$ ipython --no-banner

In [1]: import numpy as np

In [2]: np.set_printoptions(precision=3, suppress=True, linewidth=160)

In [3]: tidy = lambda a: np.round(a, 3) + 0

In [4]: data = np.load("dump.npy")

In [5]: data
Out[5]: 
array([[ 1,  0,  0,  0,  0,  0],
       [ 2,  1,  0,  0,  0,  0],
       [-3, -1,  1,  0,  0,  0],
       [ 2,  1, -2,  1,  0,  0],
       [ 2, -1,  0, -1,  1,  0],
       [-1,  2,  3,  3, -2,  1]])

In [6]: Y = np.array([[-1, -3], [1, 2], [-3, -2], [3, 3], [2, 2], [-2, -1]])

In [7]: np.linalg.matrix_rank(data @ Y)
Out[7]: np.int64(2)

In [8]: np.einsum("ij,ij->i", data, data)
Out[8]: array([ 1,  5, 11, 10,  7, 28])

In [9]: np.linalg.matrix_power(data, 4)
Out[9]: 
array([[  1,   0,   0,   0,   0,   0],
       [  8,   1,   0,   0,   0,   0],
       [-24,  -4,   1,   0,   0,   0],
       [ 72,  16,  -8,   1,   0,   0],
       [-52, -18,  12,  -4,   1,   0],
       [110,  56, -40,  24,  -8,   1]])

In [10]: data @ data
Out[10]: 
array([[ 1,  0,  0,  0,  0,  0],
       [ 4,  1,  0,  0,  0,  0],
       [-8, -2,  1,  0,  0,  0],
       [12,  4, -4,  1,  0,  0],
       [ 0, -3,  2, -2,  1,  0],
       [-5,  6,  0,  8, -4,  1]])

In [11]: np.allclose(data @ data.T, data.T @ data)
Out[11]: False

In [12]: (data + data.T) / 2
Out[12]: 
array([[ 1. ,  1. , -1.5,  1. ,  1. , -0.5],
       [ 1. ,  1. , -0.5,  0.5, -0.5,  1. ],
       [-1.5, -0.5,  1. , -1. ,  0. ,  1.5],
       [ 1. ,  0.5, -1. ,  1. , -0.5,  1.5],
       [ 1. , -0.5,  0. , -0.5,  1. , -1. ],
       [-0.5,  1. ,  1.5,  1.5, -1. ,  1. ]])

In [13]: tidy(np.linalg.det(data))
Out[13]: np.float64(1.0)

In [14]: tidy(np.abs(np.linalg.eigvals(data)).max())
Out[14]: np.float64(1.0)

In [15]: m1 = np.load("case14.npy")

In [16]: tidy(m1)
Out[16]: 
array([[-2.037,  1.504,  2.23 ,  3.433,  2.318,  3.623, -2.075],
       [-4.654,  0.33 ,  4.228,  3.987, -0.584,  3.036, -2.393],
       [-0.767,  0.981,  1.443, -0.369,  0.267,  0.958, -2.249],
       [ 3.064,  4.363,  4.231,  2.999,  3.793,  2.715,  2.309],
       [ 0.837,  1.197,  1.178, -2.51 , -0.423, -0.565, -1.68 ],
       [-0.819,  0.122,  1.17 , -2.969, -1.984, -1.038, -2.777],
       [ 7.128,  7.775,  6.3  ,  6.191,  7.898,  4.657,  6.541],
       [-5.138, -1.974, -1.508, -1.367, -1.276,  1.165, -6.949],
       [ 7.66 ,  6.727,  1.915,  2.754,  8.604,  3.816,  3.704],
       [ 7.258,  5.947,  3.801,  0.607,  4.784,  1.222,  4.362],
       [ 0.236,  0.115,  0.252, -4.707, -2.143, -1.982, -2.909],
       [-1.11 ,  2.742,  5.185,  5.136,  2.152,  3.773,  0.564],
       [ 6.188,  4.567,  1.979, -1.52 ,  3.534,  0.223,  2.289],
       [ 7.971,  6.153,  0.496,  0.642,  7.992,  2.74 ,  2.747],
       [ 0.964, -0.063, -1.531, -6.229, -1.621, -2.394, -3.758],
       [-2.715,  1.369,  3.92 ,  3.882,  0.9  ,  3.207, -1.386],
       [-2.564, -0.801, -0.156, -2.518, -1.684, -0.2  , -4.639],
       [ 6.01 ,  5.036,  0.996,  0.498,  6.103,  2.282,  1.816],
       [-0.631,  1.631,  0.88 ,  1.581,  2.645,  2.797, -2.272],
       [-2.04 ,  0.963,  3.371,  1.479, -0.442,  1.537, -1.608],
       [ 5.059,  5.016,  2.369,  1.871,  5.62 ,  2.738,  2.251]])

In [17]: r = np.linalg.matrix_rank(m1)

In [18]: r
Out[18]: np.int64(4)

In [19]: null = np.linalg.svd(m1)[2][r:].T

In [20]: [int(np.linalg.matrix_rank(np.delete(m1, i, axis=0))) for i in range(21)]
Out[20]: [4, 4, 4, 4, 4, 4, 4, 4, 4, 4, 4, 4, 4, 4, 4, 4, 4, 4, 4, 4, 4]
